% ipython --no-banner

In [1]: import numpy as np

In [2]: np.set_printoptions(precision=2, suppress=True, linewidth=160)

In [3]: tidy = lambda a: np.round(a, 2) + 0

In [4]: mat = np.loadtxt("block0.csv", delimiter=",")

In [5]: print(mat)
[[-1.  0.  1.  2.]
 [ 3.  4.  5.  6.]
 [ 7.  8.  9. 10.]]

In [6]: rank = np.linalg.matrix_rank(mat)

In [7]: print(rank)
2

In [8]: ns = np.linalg.svd(mat)[2][rank:].T

In [9]: print(ns.shape)
(4, 2)

In [10]: print([int(np.linalg.matrix_rank(mat[:, :j + 1])) for j in range(4)])
[1, 2, 2, 2]

In [11]: left, sigma, VT = np.linalg.svd(mat)

In [12]: vecs = VT[:(sigma > 1e-8).sum()]

In [13]: rng = np.random.default_rng(373635)

In [14]: x0 = mat[2] + 2 * mat[0] + rng.integers(2) * np.eye(4)[2]

In [15]: print(x0)
[ 5.  8. 11. 14.]

In [16]: print(np.allclose(vecs.T @ vecs @ x0, x0))
True

In [17]: print(np.linalg.matrix_rank(mat, rtol=0.1))
2

In [18]: print([round(float(x), 2) for x in np.linalg.svd(mat, compute_uv=False)[:3]])
[19.52, 2.24, 0.0]

In [19]: print(np.linalg.cond(mat) > 100)
True

In [20]: left, sigma, VT = np.linalg.svd(mat)

In [21]: print(np.argmax(sigma[:-1] / (sigma[1:] + 1e-6)) + 1)
2

In [22]: B = left[:, :2] @ np.diag(sigma[:2]) @ VT[:2]

In [23]: print(np.linalg.matrix_rank(mat, rtol=0.05))
2

In [24]: print(tidy(np.abs(mat - B).max()))
0.0

In [25]: B = np.array([[1, 1], [1, -1]])

In [26]: F = np.kron(B, np.kron(B, B))[rng.permutation(8)][:4]

In [27]: print(F)
[[ 1 -1  1 -1 -1  1 -1  1]
 [ 1  1  1  1 -1 -1 -1 -1]
 [ 1 -1  1 -1  1 -1  1 -1]
 [ 1  1 -1 -1  1  1 -1 -1]]

In [28]: t3 = np.stack([F, -1 * F, F[::-1]])

In [29]: print(t3.sum(axis=0))
[[ 1  1 -1 -1  1  1 -1 -1]
 [ 1 -1  1 -1  1 -1  1 -1]
 [ 1  1  1  1 -1 -1 -1 -1]
 [ 1 -1  1 -1 -1  1 -1  1]]

In [30]: print(np.linalg.matrix_rank(t3.reshape(3, -1)))
2

In [31]: print(tidy(np.linalg.norm(t3, axis=(1, 2))))
[5.66 5.66 5.66]

In [32]: print(np.linalg.matrix_rank(t3))
[4 4 4]

In [33]: print((t3 @ F.T).shape)
(3, 4, 4)
